In [1]: import numpy as np

In [2]: np.set_printoptions(suppress=True, linewidth=160)

In [3]: tidy = lambda a: np.round(a, 4) + 0

In [4]: E = 0.5 ** np.abs(np.subtract.outer(np.arange(5), np.arange(5)))

In [5]: E
Out[5]: 
array([[1.    , 0.5   , 0.25  , 0.125 , 0.0625],
       [0.5   , 1.    , 0.5   , 0.25  , 0.125 ],
       [0.25  , 0.5   , 1.    , 0.5   , 0.25  ],
       [0.125 , 0.25  , 0.5   , 1.    , 0.5   ],
       [0.0625, 0.125 , 0.25  , 0.5   , 1.    ]])

In [6]: q = E.astype(float).copy()

In [7]: for j in range(5):
   ...:     q[:, j] -= q[:, :j] @ (q[:, :j].T @ q[:, j])
   ...:     q[:, j] /= np.linalg.norm(q[:, j])
   ...: 

In [8]: tidy(q.T @ q)
Out[8]: 
array([[1., 0., 0., 0., 0.],
       [0., 1., 0., 0., 0.],
       [0., 0., 1., 0., 0.],
       [0., 0., 0., 1., 0.],
       [0., 0., 0., 0., 1.]])

In [9]: ev, vecs = np.linalg.eigh(E)

In [10]: tidy(ev)
Out[10]: array([0.3602, 0.4572, 0.6903, 1.2303, 2.2619])

In [11]: ev.sum(), np.trace(E)
Out[11]: (np.float64(5.0), np.float64(5.0))

In [12]: tidy(np.linalg.svd(E, compute_uv=False))
Out[12]: array([2.2619, 1.2303, 0.6903, 0.4572, 0.3602])

In [13]: tidy(vecs.T @ vecs)
Out[13]: 
array([[1., 0., 0., 0., 0.],
       [0., 1., 0., 0., 0.],
       [0., 0., 1., 0., 0.],
       [0., 0., 0., 1., 0.],
       [0., 0., 0., 0., 1.]])

In [14]: np.unique(ev.round(6) + 0, return_counts=True)[1]
Out[14]: array([1, 1, 1, 1, 1])

In [15]: B = np.array([[0, -5, 1], [1, -9, -4], [9, 1, 8], [-2, 1, 3]])

In [16]: arr = B.T @ B

In [17]: arr
Out[17]: 
array([[ 86,  -2,  62],
       [ -2, 108,  42],
       [ 62,  42,  90]])

In [18]: W1 = np.array([[-1, 1], [-1, 2], [-2, 2]])

In [19]: beta = np.array([2, -1])

In [20]: act = np.maximum(arr @ W1 + beta, 0)

In [21]: act
Out[21]: 
array([[  0, 205],
       [  0, 297],
       [  0, 325]])

In [22]: np.linalg.matrix_rank(act)
Out[22]: np.int64(1)

In [23]: W2 = np.array([[1, 0, 3], [-2, -1, 0]])

In [24]: W1 @ W2
Out[24]: 
array([[-3, -1, -3],
       [-5, -2, -3],
       [-6, -2, -6]])

In [25]: act @ W2
Out[25]: 
array([[-410, -205,    0],
       [-594, -297,    0],
       [-650, -325,    0]])

In [26]: ev, vecs = np.linalg.eig(arr)

In [27]: np.prod(ev)
Out[27]: np.float64(258288.0)

In [28]: tidy(np.sort(np.linalg.eigvals(arr.T)))
Out[28]: array([ 15.1337, 102.728 , 166.1383])

In [29]: tidy(ev)
Out[29]: array([ 15.1337, 102.728 , 166.1383])

In [30]: tidy(np.sort(np.linalg.eigvals(np.linalg.inv(arr))))
Out[30]: array([0.006 , 0.0097, 0.0661])

In [31]: Lm = np.linalg.cholesky(arr)

In [32]: tidy(arr / np.sqrt(np.outer(np.diag(arr), np.diag(arr))))
Out[32]: 
array([[ 1.    , -0.0208,  0.7047],
       [-0.0208,  1.    ,  0.426 ],
       [ 0.7047,  0.426 ,  1.    ]])

In [33]: Lm @ Lm.T
Out[33]: 
array([[ 86.,  -2.,  62.],
       [ -2., 108.,  42.],
       [ 62.,  42.,  90.]])

In [34]: tidy(Lm)
Out[34]: 
array([[ 9.2736,  0.    ,  0.    ],
       [-0.2157, 10.3901,  0.    ],
       [ 6.6856,  4.1811,  5.2745]])

In [35]: tidy(np.prod(np.diag(Lm)) ** 2), tidy(np.linalg.det(arr))
Out[35]: (np.float64(258288.0), np.float64(258288.0))

In [36]: rng = np.random.default_rng(206)

In [37]: labels = rng.permutation(3)

In [38]: B = arr[:, labels] * rng.choice([-1, 1], 3)

In [39]: B
Out[39]: 
array([[ -62,    2,   86],
       [ -42, -108,   -2],
       [ -90,  -42,   62]])

In [40]: U, _, Vh = np.linalg.svd(arr.T @ B)

In [41]: tidy(U @ Vh)
Out[41]: 
array([[ 0.,  0.,  1.],
       [ 0., -1.,  0.],
       [-1.,  0.,  0.]])

In [42]: tidy(np.linalg.lstsq(arr, B)[0])
Out[42]: 
array([[ 0.,  0.,  1.],
       [ 0., -1.,  0.],
       [-1.,  0.,  0.]])

In [43]: labels
Out[43]: array([2, 1, 0])

In [44]: x = np.array([3, 5, 3])

In [45]: target = B @ x

In [46]: beta, lr = np.zeros(3), 1 / np.linalg.norm(B, 2) ** 2

In [47]: for i in range(6):
    ...:     beta -= lr * B.T @ (B @ beta - target)
    ...:     if i % 1 == 0: print(i, round(np.linalg.norm(B @ beta - target), 4))
    ...: 
0 343.0796
1 213.6433
2 134.6816
3 87.3716
4 60.1169
5 45.4846

In [48]: tidy(beta)
Out[48]: array([1.474 , 5.496 , 1.4389])

In [49]: mat = np.array([[1.0, -0.7, 1.4, -0.9],
    ...:     [-0.6, -2.7, 1.0, 0.0],
    ...:     [-1.6, -0.4, 2.1, -0.6],
    ...:     [-0.1, -0.2, -1.1, 0.3],
    ...:     [-1.0, 0.0, 0.3, 1.2],
    ...:     [-1.1, 0.2, -0.3, 0.9],
    ...:     [0.8, -0.3, -0.8, 0.5],
    ...:     [0.0, -0.7, -0.2, 1.0],
    ...:     [-0.1, 1.3, -0.2, 2.2],
    ...:     [-0.5, -1.2, 1.3, 0.7],
    ...:     [1.6, 0.3, 0.3, 0.5],
    ...:     [1.7, -1.9, -0.1, -1.8]])

In [50]: mat[:, 2] = 4 * mat[:, 1] + 0.1 * rng.normal(size=12)

In [51]: tidy(mat)
Out[51]: 
array([[  1.    ,  -0.7   ,  -2.7487,  -0.9   ],
       [ -0.6   ,  -2.7   , -10.8204,   0.    ],
       [ -1.6   ,  -0.4   ,  -1.6436,  -0.6   ],
       [ -0.1   ,  -0.2   ,  -0.9162,   0.3   ],
       [ -1.    ,   0.    ,  -0.1807,   1.2   ],
       [ -1.1   ,   0.2   ,   0.7954,   0.9   ],
       [  0.8   ,  -0.3   ,  -1.0783,   0.5   ],
       [  0.    ,  -0.7   ,  -2.8535,   1.    ],
       [ -0.1   ,   1.3   ,   5.109 ,   2.2   ],
       [ -0.5   ,  -1.2   ,  -4.8377,   0.7   ],
       [  1.6   ,   0.3   ,   1.2571,   0.5   ],
       [  1.7   ,  -1.9   ,  -7.5215,  -1.8   ]])

In [52]: gram = np.cov(mat, rowvar=False)

In [53]: np.argsort(-mat.std(axis=0).round(6), kind="stable")
Out[53]: array([2, 0, 3, 1])

In [54]: tidy(np.polyfit(mat[:, 0], mat[:, 3], 1))
Out[54]: array([-0.3702,  0.3364])

In [55]: tidy(np.linalg.eigvalsh(gram)[::-1])
Out[55]: array([19.0209,  1.3174,  0.4556,  0.0002])

In [56]: tidy(mat.std(axis=0))
Out[56]: array([1.0202, 1.0051, 3.9987, 1.0102])

In [57]: tidy(gram)
Out[57]: 
array([[ 1.1354, -0.1007, -0.3407, -0.4203],
       [-0.1007,  1.102 ,  4.3836,  0.7118],
       [-0.3407,  4.3836, 17.4434,  2.7993],
       [-0.4203,  0.7118,  2.7993,  1.1133]])

In [58]: np.argwhere(np.triu(np.abs(np.corrcoef(mat.T)) > 0.8, 1))
Out[58]: array([[1, 2]])
